In [1]: import numpy as np

In [2]: np.set_printoptions(precision=1, suppress=True, linewidth=160, sign=" ")

In [3]: rd = lambda a: np.round(a, 1) + 0

In [4]: E = np.load("a.npy")

In [5]: rd(E)
Out[5]: 
array([[ 0. , -0.2,  0.2,  1. ],
       [-0.5, -0.7,  0.4, -0.2],
       [-0.8,  0.2, -0.6,  0.2],
       [ 0.4, -0.6, -0.7,  0. ]])

In [6]: x0 = np.array([4, -3, 2, 3])

In [7]: y = E @ x0

In [8]: print(rd(y))
[ 3.9  0.3 -4.2  2.2]

In [9]: rd(np.linalg.solve(E, y))
Out[9]: array([ 4., -3.,  2.,  3.])

In [10]: rd(np.linalg.solve(E, E[:, 3]))
Out[10]: array([ 0.,  0.,  0.,  1.])

In [11]: rd(np.linalg.solve(E, y + E[:, 2]))
Out[11]: array([ 4., -3.,  3.,  3.])

In [12]: rd(np.linalg.solve(E, 3 * y))
Out[12]: array([12., -9.,  6.,  9.])

In [13]: Q, Rm = np.linalg.qr(E)

In [14]: rd(Q @ Rm)
Out[14]: 
array([[ 0. , -0.2,  0.2,  1. ],
       [-0.5, -0.7,  0.4, -0.2],
       [-0.8,  0.2, -0.6,  0.2],
       [ 0.4, -0.6, -0.7,  0. ]])

In [15]: rd(Q.T @ Q)
Out[15]: 
array([[ 1.,  0.,  0.,  0.],
       [ 0.,  1.,  0.,  0.],
       [ 0.,  0.,  1.,  0.],
       [ 0.,  0.,  0.,  1.]])

In [16]: rd(np.abs(np.diag(Rm)))
Out[16]: array([ 1.,  1.,  1.,  1.])

In [17]: print(rd(Rm))
[[-1.  0.  0.  0.]
 [ 0.  1.  0.  0.]
 [ 0.  0.  1.  0.]
 [ 0.  0.  0. -1.]]

In [18]: rd(E.reshape(-1, 2))
Out[18]: 
array([[ 0. , -0.2],
       [ 0.2,  1. ],
       [-0.5, -0.7],
       [ 0.4, -0.2],
       [-0.8,  0.2],
       [-0.6,  0.2],
       [ 0.4, -0.6],
       [-0.7,  0. ]])

In [19]: print(rd(E.ravel(order="F")))
[ 0.  -0.5 -0.8  0.4 -0.2 -0.7  0.2 -0.6  0.2  0.4 -0.6 -0.7  1.  -0.2  0.2  0. ]

In [20]: t3 = E.reshape(4, 2, -1)

In [21]: rd(t3.transpose(1, 0, 2))
Out[21]: 
array([[[ 0. , -0.2],
        [-0.5, -0.7],
        [-0.8,  0.2],
        [ 0.4, -0.6]],

       [[ 0.2,  1. ],
        [ 0.4, -0.2],
        [-0.6,  0.2],
        [-0.7,  0. ]]])

In [22]: rd(np.swapaxes(t3, 1, 2)[1])
Out[22]: 
array([[-0.5,  0.4],
       [-0.7, -0.2]])

In [23]: t3.shape
Out[23]: (4, 2, 2)

In [24]: rd(t3.sum(axis=1))
Out[24]: 
array([[ 0.2,  0.8],
       [-0.1, -1. ],
       [-1.4,  0.3],
       [-0.3, -0.6]])

In [25]: print(rd(t3[:, 0]))
[[ 0.  -0.2]
 [-0.5 -0.7]
 [-0.8  0.2]
 [ 0.4 -0.6]]

In [26]: np.einsum("ihd,jhd->hij", t3, t3).shape
Out[26]: (2, 4, 4)

In [27]: M2 = np.array([[2, 0, 2], [5, 2, 0]])

In [28]: W2 = np.kron(M2, E)

In [29]: np.linalg.matrix_rank(W2)
Out[29]: np.int64(8)

In [30]: W2.shape
Out[30]: (8, 12)

In [31]: W0 = np.load("data.npy")

In [32]: W0
Out[32]: 
array([[-2,  0,  0,  0,  0],
       [ 2,  1,  0,  0,  0],
       [ 2,  1,  2,  0,  0],
       [-2,  1,  1,  0,  0],
       [ 0, -2, -1, -1,  0]])

In [33]: rd(np.linalg.det(W0))
Out[33]: np.float64(0.0)

In [34]: np.linalg.determinant(W0)
Traceback (most recent call last):
  Cell In[34], line 1
    np.linalg.determinant(W0)
AttributeError: module 'numpy.linalg' has no attribute 'determinant'


In [35]: (W0 - W0.T) / 2
Out[35]: 
array([[ 0. , -1. , -1. ,  1. ,  0. ],
       [ 1. ,  0. , -0.5, -0.5,  1. ],
       [ 1. ,  0.5,  0. , -0.5,  0.5],
       [-1. ,  0.5,  0.5,  0. ,  0.5],
       [ 0. , -1. , -0.5, -0.5,  0. ]])

In [36]: assert W0 == W0.T
Traceback (most recent call last):
  Cell In[36], line 1
    assert W0 == W0.T
ValueError: The truth value of an array with more than one element is ambiguous. Use a.any() or a.all()
